>>> import numpy as np
>>> np.set_printoptions(suppress=True, linewidth=120)
>>> K = np.array([[0.4, -1.1, 0.2, 0.5],
...     [1.0, 0.2, -1.3, 0.4],
...     [-0.3, -1.0, 0.3, -0.1],
...     [0.8, 0.0, 0.3, 0.0],
...     [-0.9, -0.1, 1.3, 0.0],
...     [0.2, -1.6, -0.3, -1.2],
...     [0.1, -0.5, 0.7, -0.2]])
>>> K
array([[ 0.4, -1.1,  0.2,  0.5],
       [ 1. ,  0.2, -1.3,  0.4],
       [-0.3, -1. ,  0.3, -0.1],
       [ 0.8,  0. ,  0.3,  0. ],
       [-0.9, -0.1,  1.3,  0. ],
       [ 0.2, -1.6, -0.3, -1.2],
       [ 0.1, -0.5,  0.7, -0.2]])
>>> hat = K @ np.linalg.solve(K.T @ K, K.T)
>>> np.linalg.matrix_rank(np.eye(7) - hat)
np.int64(3)
>>> np.round(np.diag(hat), 3)
array([0.784, 0.517, 0.325, 0.728, 0.438, 0.916, 0.292])
>>> np.round(hat @ K[:, 2], 3)
array([ 0.2, -1.3,  0.3,  0.3,  1.3, -0.3,  0.7])
>>> np.trace(hat)
np.float64(4.0)
>>> np.round(np.linalg.eigvalsh(hat), 3) + 0
array([0., 0., 0., 1., 1., 1., 1.])
>>> C2 = K.T @ K
>>> C2.round(3)
array([[ 2.75, -0.22, -2.23,  0.37],
       [-0.22,  5.07, -0.78,  1.65],
       [-2.23, -0.78,  4.18, -0.23],
       [ 0.37,  1.65, -0.23,  1.9 ]])
>>> np.linalg.matrix_rank(C2)
np.int64(4)
>>> M2 = np.array([[0, 0, 3, 0, 2, 3, 2],
...     [3, 3, 1, 0, 1, 3, 1],
...     [3, 2, 0, 1, 3, 0, 1],
...     [1, 3, 0, 0, 1, 0, 2],
...     [3, 0, 3, 2, 3, 0, 2],
...     [3, 1, 1, 1, 1, 1, 3],
...     [1, 3, 0, 3, 3, 2, 2]])
>>> basis = np.array([[9, 4, 5, 2, 9],
...     [6, 2, 2, 0, 2],
...     [4, 4, 9, 5, 2],
...     [3, 6, 9, 5, 8],
...     [3, 1, 5, 7, 6]])
>>> A = np.block([[M2, np.array([[-3, -2, 3, -3, -2],
...     [2, -1, 1, 1, 0],
...     [1, -3, -3, -3, 0],
...     [-1, 0, -1, -2, 3],
...     [-3, -1, -1, -2, 1],
...     [3, 3, -2, 3, 0],
...     [-3, 2, 0, 0, 2]])], [np.zeros((5, 7)), basis]])
>>> A
array([[ 0.,  0.,  3.,  0.,  2.,  3.,  2., -3., -2.,  3., -3., -2.],
       [ 3.,  3.,  1.,  0.,  1.,  3.,  1.,  2., -1.,  1.,  1.,  0.],
       [ 3.,  2.,  0.,  1.,  3.,  0.,  1.,  1., -3., -3., -3.,  0.],
       [ 1.,  3.,  0.,  0.,  1.,  0.,  2., -1.,  0., -1., -2.,  3.],
       [ 3.,  0.,  3.,  2.,  3.,  0.,  2., -3., -1., -1., -2.,  1.],
       [ 3.,  1.,  1.,  1.,  1.,  1.,  3.,  3.,  3., -2.,  3.,  0.],
       [ 1.,  3.,  0.,  3.,  3.,  2.,  2., -3.,  2.,  0.,  0.,  2.],
       [ 0.,  0.,  0.,  0.,  0.,  0.,  0.,  9.,  4.,  5.,  2.,  9.],
       [ 0.,  0.,  0.,  0.,  0.,  0.,  0.,  6.,  2.,  2.,  0.,  2.],
       [ 0.,  0.,  0.,  0.,  0.,  0.,  0.,  4.,  4.,  9.,  5.,  2.],
       [ 0.,  0.,  0.,  0.,  0.,  0.,  0.,  3.,  6.,  9.,  5.,  8.],
       [ 0.,  0.,  0.,  0.,  0.,  0.,  0.,  3.,  1.,  5.,  7.,  6.]])
>>> M2 = A / np.linalg.norm(A, axis=1, keepdims=True)
>>> C2 = M2 @ M2.T
>>> C2[3].round(3)
array([ 0.14 ,  0.3  ,  0.557,  1.   ,  0.537,  0.149,  0.652,  0.114, -0.053, -0.26 ,  0.025, -0.067])
>>> (C2 - 2 * np.eye(12)).round(6).argmax(axis=1)
array([ 4,  5,  4,  6,  2,  1,  3,  8,  7, 10,  9, 10])
>>> M = np.load("w.npy")
>>> M
array([[ 0,  0,  4,  2],
       [ 0,  0,  0, -4],
       [ 4,  2,  0,  0],
       [ 0, -4,  0,  0]])
>>> evals, V = np.linalg.eig(M)
>>> np.round(np.sort(np.linalg.eigvals(M.T)), 3)
array([-4., -4.,  4.,  4.])
>>> np.round(np.sort(np.linalg.eigvals(np.linalg.inv(M))), 3)
array([-0.25, -0.25,  0.25,  0.25])
>>> hat = np.triu(np.array([[5, 2, 5, -3], [-4, 4, 0, 5], [3, 3, 4, -4], [-4, 2, -4, -1]]), 1) + np.eye(4)
>>> M2 = hat @ M @ np.linalg.inv(hat)
>>> M2
array([[  20.,  -18.,  -96., -240.],
       [   0.,  -20.,    0.,   96.],
       [   4.,   10.,  -20., -118.],
       [   0.,   -4.,    0.,   20.]])
>>> np.poly(M2)
array([  1.,   0., -32.,   0., 256.])
>>> np.trace(M2), np.trace(M)
(np.float64(0.0), np.int64(0))
>>> np.kron(np.eye(2, dtype=int), M2)
array([[  20.,  -18.,  -96., -240.,    0.,   -0.,   -0.,   -0.],
       [   0.,  -20.,    0.,   96.,    0.,   -0.,    0.,    0.],
       [   4.,   10.,  -20., -118.,    0.,    0.,   -0.,   -0.],
       [   0.,   -4.,    0.,   20.,    0.,   -0.,    0.,    0.],
       [   0.,   -0.,   -0.,   -0.,   20.,  -18.,  -96., -240.],
       [   0.,   -0.,    0.,    0.,    0.,  -20.,    0.,   96.],
       [   0.,    0.,   -0.,   -0.,    4.,   10.,  -20., -118.],
       [   0.,   -0.,    0.,    0.,    0.,   -4.,    0.,   20.]])
>>> np.round(np.linalg.det(M2[::-1]), 3)
np.float64(256.0)
>>> np.poly(M2)
array([  1.,   0., -32.,   0., 256.])
>>> round(float(np.linalg.det(2 * M2)), 3), np.round(np.linalg.det(M2), 3)
(4096.0, np.float64(256.0))
>>> rng = np.random.default_rng(409882)
>>> M2 = M + rng.integers(-2, 3, (4, 2)) @ rng.integers(-2, 3, (2, 4))
>>> M2
array([[ 2, -4,  0, -2],
       [ 1, -2, -2, -6],
       [ 3,  1,  1, -1],
       [-1, -2,  2,  2]])
>>> np.linalg.matrix_rank(M2 - M, tol=1e-8)
np.int64(2)
>>> np.abs(M2 - M).sum(axis=1)
array([14,  7,  4,  7])
>>> round(float(np.linalg.norm(M2[0], 1)), 3), round(np.linalg.norm(M2[0], np.inf), 3)
(8.0, np.float64(4.0))
>>> np.round(np.linalg.norm(M2, axis=1), 3)
array([4.899, 6.708, 3.464, 3.606])
>>> round(float(np.linalg.norm(M2) ** 2 / np.linalg.norm(M2, 2) ** 2), 3)
1.515
>>> M2[0] @ M2[3]
np.int64(2)
>>> F = np.array([[-0.1, -0.5, -0.5, -0.3, -0.4, 0.2, -0.6, -1.0, -0.6, -0.1, 0.2, -0.2],
...     [0.6, 0.5, -1.5, 1.2, 1.7, -0.1, 0.3, 0.4, 0.3, -0.9, 0.3, 0.2],
...     [0.2, 0.4, 2.4, -1.0, -0.9, -0.5, 0.5, -1.3, -1.0, -0.5, -0.9, 0.8],
...     [0.0, -0.4, 0.1, 0.7, -1.4, -0.6, -0.8, -0.1, 0.6, 0.6, -1.3, 1.1]])
>>> F
array([[-0.1, -0.5, -0.5, -0.3, -0.4,  0.2, -0.6, -1. , -0.6, -0.1,  0.2, -0.2],
       [ 0.6,  0.5, -1.5,  1.2,  1.7, -0.1,  0.3,  0.4,  0.3, -0.9,  0.3,  0.2],
       [ 0.2,  0.4,  2.4, -1. , -0.9, -0.5,  0.5, -1.3, -1. , -0.5, -0.9,  0.8],
       [ 0. , -0.4,  0.1,  0.7, -1.4, -0.6, -0.8, -0.1,  0.6,  0.6, -1.3,  1.1]])
>>> x = np.array([1, 2, 0, 0, 0, 1, 2, 2, 0, 1, 1, 1])
>>> np.round(np.einsum("ij,j->i", F, x), 3)
array([-4.2,  2.5, -1.7, -2.8])
>>> np.round((F * x).sum(axis=1), 3)
array([-4.2,  2.5, -1.7, -2.8])
>>> (F @ x).argmax()
np.int64(1)
>>> np.round(F @ x, 3)
array([-4.2,  2.5, -1.7, -2.8])
>>> np.round(F @ (2 * x), 3)
array([-8.4,  5. , -3.4, -5.6])
>>> np.round(F @ np.ones(12), 3)
array([-3.9,  3. , -1.8, -1.5])
